% ipython --no-banner

In [1]: import numpy as np

In [2]: from numpy import linalg as LA

In [3]: np.set_printoptions(precision=2, suppress=True, linewidth=100)

In [4]: data = np.loadtxt("dump.csv", delimiter=",")

In [5]: data
Out[5]: 
array([[ 1.,  0.,  0.,  0.,  0.],
       [ 3.,  1.,  0.,  0.,  0.],
       [-6.,  2.,  1.,  0.,  0.],
       [-8., -7., -9.,  1.,  0.],
       [-3., -2., -3.,  4.,  1.]])

In [6]: Uu, s, Vh = LA.svd(data)

In [7]: np.argmax(s[:-1] / (s[1:] + 1e-6)) + 1
Out[7]: np.int64(4)

In [8]: B = Uu[:, :4] @ np.diag(s[:4]) @ Vh[:4]

In [9]: round(float(LA.norm(data - B) / LA.norm(data)), 2)
Out[9]: 0.0

In [10]: LA.matrix_rank(data, rtol=0.05)
Out[10]: np.int64(4)

In [11]: round(np.abs(data - B).max(), 2)
Out[11]: np.float64(0.0)

In [12]: proj = np.triu(np.array([[2, 1, 2, 0, 1],
    ...:     [1, 3, 1, 3, 0],
    ...:     [3, 2, 3, 1, 2],
    ...:     [0, 1, 1, 0, 0],
    ...:     [3, 3, 3, 1, 1]]), 1) + np.eye(5)

In [13]: B = proj @ data @ LA.inv(proj)

In [14]: np.trace(B), np.trace(data)
Out[14]: (np.float64(5.0), np.float64(5.0))

In [15]: proj @ data - data @ proj
Out[15]: 
array([[-12.,   2.,  -3.,   4.,   0.],
       [-30., -22., -33.,   0.,  -3.],
       [-14.,  -5.,  -5.,   2.,   6.],
       [  0.,   8.,  23.,  30.,  26.],
       [  0.,   3.,   8.,   9.,   9.]])

In [16]: B
Out[16]: 
array([[-11.,  14.,   7., -45.,  -2.],
       [-27.,   9.,  19., -43., -11.],
       [-20.,  11.,  15., -39.,  -8.],
       [ -8.,   1.,   6.,  -8.,  -4.],
       [ -3.,   1.,   2.,  -1.,   0.]])

In [17]: np.argsort(-LA.norm(data, axis=0).round(6), kind="stable")[:3]
Out[17]: array([0, 2, 1])

In [18]: [int(LA.matrix_rank(LA.matrix_power(data, p))) for p in range(1, 6)]
Out[18]: [5, 5, 5, 5, 5]

In [19]: data @ data
Out[19]: 
array([[  1.,   0.,   0.,   0.,   0.],
       [  6.,   1.,   0.,   0.,   0.],
       [ -6.,   4.,   1.,   0.,   0.],
       [ 17., -32., -18.,   1.,   0.],
       [-26., -38., -42.,   8.,   1.]])

In [20]: Uu, s, Vh = LA.svd(data, full_matrices=False)

In [21]: np.allclose(Uu * s @ Vh, data)
Out[21]: True

In [22]: np.round(Uu.T @ data @ Vh.T, 2) + 0
Out[22]: 
array([[15.2 ,  0.  ,  0.  ,  0.  ,  0.  ],
       [ 0.  ,  6.39,  0.  ,  0.  ,  0.  ],
       [ 0.  ,  0.  ,  3.59,  0.  ,  0.  ],
       [ 0.  ,  0.  ,  0.  ,  1.04,  0.  ],
       [ 0.  ,  0.  ,  0.  ,  0.  ,  0.  ]])

In [23]: np.cumsum(s ** 2) / np.sum(s ** 2)
Out[23]: array([0.81, 0.95, 1.  , 1.  , 1.  ])

In [24]: np.round(s / s[0], 2) + 0
Out[24]: array([1.  , 0.42, 0.24, 0.07, 0.  ])

In [25]: round(float(np.sqrt((s ** 2).sum())), 2), np.round(LA.norm(data), 2)
Out[25]: (16.91, np.float64(16.91))

In [26]: W0 = np.array([[14, -10, 9, -12], [-10, 8, -6, 8], [9, -6, 9, -6], [-12, 8, -6, 12]])

In [27]: W0
Out[27]: 
array([[ 14, -10,   9, -12],
       [-10,   8,  -6,   8],
       [  9,  -6,   9,  -6],
       [-12,   8,  -6,  12]])

In [28]: # null space of dimension 1

In [29]: w, vecs = LA.eigh(W0)

In [30]: vec = np.array([0, -2, -1, 0])

In [31]: vec @ W0 @ vec / (vec @ vec), np.round(w[0], 2), np.round(w[-1], 2)
Out[31]: (np.float64(3.4), np.float64(-0.0), np.float64(37.23))

In [32]: vecs * np.maximum(w, 0) @ vecs.T
Out[32]: 
array([[ 14., -10.,   9., -12.],
       [-10.,   8.,  -6.,   8.],
       [  9.,  -6.,   9.,  -6.],
       [-12.,   8.,  -6.,  12.]])

In [33]: np.allclose(W0[:-1].T @ LA.lstsq(W0[:-1].T, W0[-1])[0], W0[-1])
Out[33]: True

In [34]: np.round(np.trace(LA.pinv(W0) @ W0), 2)
Out[34]: np.float64(3.0)

In [35]: Uu, s, Vh = LA.svd(W0)

In [36]: s.round(2) + 0
Out[36]: array([37.23,  4.33,  1.44,  0.  ])

In [37]: B = Uu[:, :3] @ np.diag(s[:3]) @ Vh[:3]

In [38]: B
Out[38]: 
array([[ 14., -10.,   9., -12.],
       [-10.,   8.,  -6.,   8.],
       [  9.,  -6.,   9.,  -6.],
       [-12.,   8.,  -6.,  12.]])

In [39]: round(LA.norm(W0 - B, 2), 2), round(s[3], 2)
Out[39]: (np.float64(0.0), np.float64(0.0))

In [40]: round(LA.norm(W0 - B) / LA.norm(W0), 2)
Out[40]: np.float64(0.0)

In [41]: r = LA.matrix_rank(W0)

In [42]: r
Out[42]: np.int64(3)

In [43]: null = LA.svd(W0)[2][r:].T

In [44]: LA.matrix_rank(W0.T @ W0), LA.matrix_rank(W0 @ W0.T)
Out[44]: (np.int64(3), np.int64(3))

In [45]: [int(LA.matrix_rank(W0[:, :j + 1])) for j in range(4)]
Out[45]: [1, 2, 3, 3]

In [46]: null[:, 0] / null[np.abs(null[:, 0]).round(6).argmax(), 0]
Out[46]: array([ 1.  ,  0.5 , -0.33,  0.5 ])

In [47]: np.allclose(W0 @ null, 0)
Out[47]: True

In [48]: LA.cond(W0) > 100
Out[48]: np.True_

In [49]: round(float(LA.norm(W0, 2) / LA.norm(W0)), 2)
Out[49]: 0.99

In [50]: LA.matrix_rank(W0, rtol=0.1)
Out[50]: np.int64(2)

In [51]: Q, _ = LA.qr(np.array([[-1.2, -1.1, -0.2, -0.6],
    ...:     [-0.1, 0.7, 0.2, 0.3],
    ...:     [-0.2, 0.2, 0.2, -1.0],
    ...:     [0.6, -1.2, 0.7, -0.4]]))

In [52]: E = Q[:, :3]

In [53]: E
Out[53]: 
array([[-0.88,  0.45, -0.07],
       [-0.07, -0.42, -0.69],
       [-0.15, -0.14, -0.58],
       [ 0.44,  0.78, -0.44]])

In [54]: # keeps lengths

In [55]: rng = np.random.default_rng(752)

In [56]: lab = rng.permutation(3)

In [57]: B = E[:, lab] * rng.choice([-1, 1], 3)

In [58]: B
Out[58]: 
array([[-0.88, -0.07,  0.45],
       [-0.07, -0.69, -0.42],
       [-0.15, -0.58, -0.14],
       [ 0.44, -0.44,  0.78]])

In [59]: Uu, _, Vh = LA.svd(E.T @ B)

In [60]: np.round(LA.lstsq(E, B)[0], 2) + 0
Out[60]: 
array([[1., 0., 0.],
       [0., 0., 1.],
       [0., 1., 0.]])

In [61]: proj = E @ LA.solve(E.T @ E, E.T)

In [62]: np.round((np.eye(4) - proj) @ E, 2) + 0
Out[62]: 
array([[0., 0., 0.],
       [0., 0., 0.],
       [0., 0., 0.],
       [0., 0., 0.]])

In [63]: proj @ E[:, 2]
Out[63]: array([-0.07, -0.69, -0.58, -0.44])

In [64]: np.allclose(proj @ proj, proj)
Out[64]: True

In [65]: np.trace(proj)
Out[65]: np.float64(3.0)

In [66]: proj
Out[66]: 
array([[ 0.98, -0.08,  0.1 , -0.01],
       [-0.08,  0.65,  0.47, -0.06],
       [ 0.1 ,  0.47,  0.37,  0.07],
       [-0.01, -0.06,  0.07,  0.99]])

In [67]: vec = np.array([-2, 2, 1])

In [68]: a = np.maximum(E @ vec, 0)

In [69]: np.maximum(E @ (3 * vec), 0)
Out[69]: array([7.78, 0.  , 0.  , 0.71])

In [70]: E.T @ a
Out[70]: array([-2.18,  1.35, -0.27])

In [71]: a
Out[71]: array([2.59, 0.  , 0.  , 0.24])

In [72]: np.tanh(E @ vec)
Out[72]: array([ 0.99, -0.88, -0.52,  0.23])

In [73]: M = np.loadtxt("a.csv", delimiter=",")

In [74]: M
Out[74]: 
array([[ 1.,  1., -1., -1., -1., -1.,  1.,  1.],
       [ 1.,  1., -1., -1.,  1.,  1., -1., -1.]])

In [75]: # columns 0 and 1 are equal

In [76]: B = M[0, 0] * M[1:] - np.outer(M[1:, 0], M[0])

In [77]: B
Out[77]: array([[ 0.,  0.,  0.,  0.,  2.,  2., -2., -2.]])

In [78]: LA.matrix_rank(B), LA.matrix_rank(M)
Out[78]: (np.int64(1), np.int64(2))

In [79]: M[:, 0] / M[0, 0]
Out[79]: array([1., 1.])

In [80]: LA.norm(E, axis=1)
Out[80]: array([0.99, 0.81, 0.61, 1.  ])

In [81]: round(float(LA.norm(E, 1)), 2), round(float(LA.norm(E, np.inf)), 2)
Out[81]: (1.79, 1.66)

In [82]: round(float(E[1] @ E[3]), 2)
Out[82]: -0.06

In [83]: LA.norm(E, axis=1).argmax()
Out[83]: np.int64(3)

In [84]: round(float(LA.norm(E, "nuc")), 2)
Out[84]: 3.0

In [85]: round(LA.norm(E[1] - E[3]), 2)
Out[85]: np.float64(1.32)

In [86]: LA.norm(E, axis=0)
Out[86]: array([1., 1., 1.])

In [87]: vec = np.array([-1, -7, 9, 6, 4, 0, -6, -8])

In [88]: LA.norm(M @ vec) <= LA.norm(M, 2) * LA.norm(vec) + 1e-9
Out[88]: np.True_

In [89]: M @ np.ones(8)
Out[89]: array([0., 0.])

In [90]: M @ (2 * vec)
Out[90]: array([-82., -10.])

In [91]: (M * vec).sum(axis=1)
Out[91]: array([-41.,  -5.])

In [92]: np.sign((M @ vec).round(6))
Out[92]: array([-1., -1.])

In [93]: np.einsum("ij,j->i", M, vec)
Out[93]: array([-41.,  -5.])

In [94]: (M @ vec).argmax()
Out[94]: np.int64(1)

In [95]: B = M + rng.integers(-2, 3, (2, 1)) @ rng.integers(-2, 3, (1, 8))

In [96]: B
Out[96]: 
array([[ 1.,  1., -1., -1., -1., -1.,  1.,  1.],
       [-1., -1.,  1.,  0.,  2.,  2.,  0., -3.]])

In [97]: np.abs(B - M).sum(axis=1)
Out[97]: array([ 0., 12.])

In [98]: LA.matrix_rank(B - M, tol=1e-8)
Out[98]: np.int64(1)

In [99]: A = np.loadtxt("arr.csv", delimiter=",")

In [100]: A
Out[100]: 
array([[-2.96, -3.91, -0.94],
       [ 3.84, -2.39, -2.14],
       [ 1.22, -1.99,  4.42]])

In [101]: np.allclose(A @ A.T, A.T @ A)
Out[101]: True

In [102]: np.allclose(A, A.T)
Out[102]: False

In [103]: np.sort(np.abs(LA.eigvals(A)))
Out[103]: array([5., 5., 5.])

In [104]: A @ A
Out[104]: 
array([[ -7.38,  22.84,   6.99],
       [-23.16,  -5.05,  -7.96],
       [ -5.86,  -8.82,  22.65]])

In [105]: lab = rng.permutation(3)

In [106]: lab
Out[106]: array([0, 1, 2])

In [107]: B = A[lab][:, lab]

In [108]: B
Out[108]: 
array([[-2.96, -3.91, -0.94],
       [ 3.84, -2.39, -2.14],
       [ 1.22, -1.99,  4.42]])

In [109]: np.allclose(B, A)
Out[109]: True

In [110]: np.diag(B)
Out[110]: array([-2.96, -2.39,  4.42])

In [111]: np.sort(np.abs(LA.eigvals(B)))
Out[111]: array([5., 5., 5.])
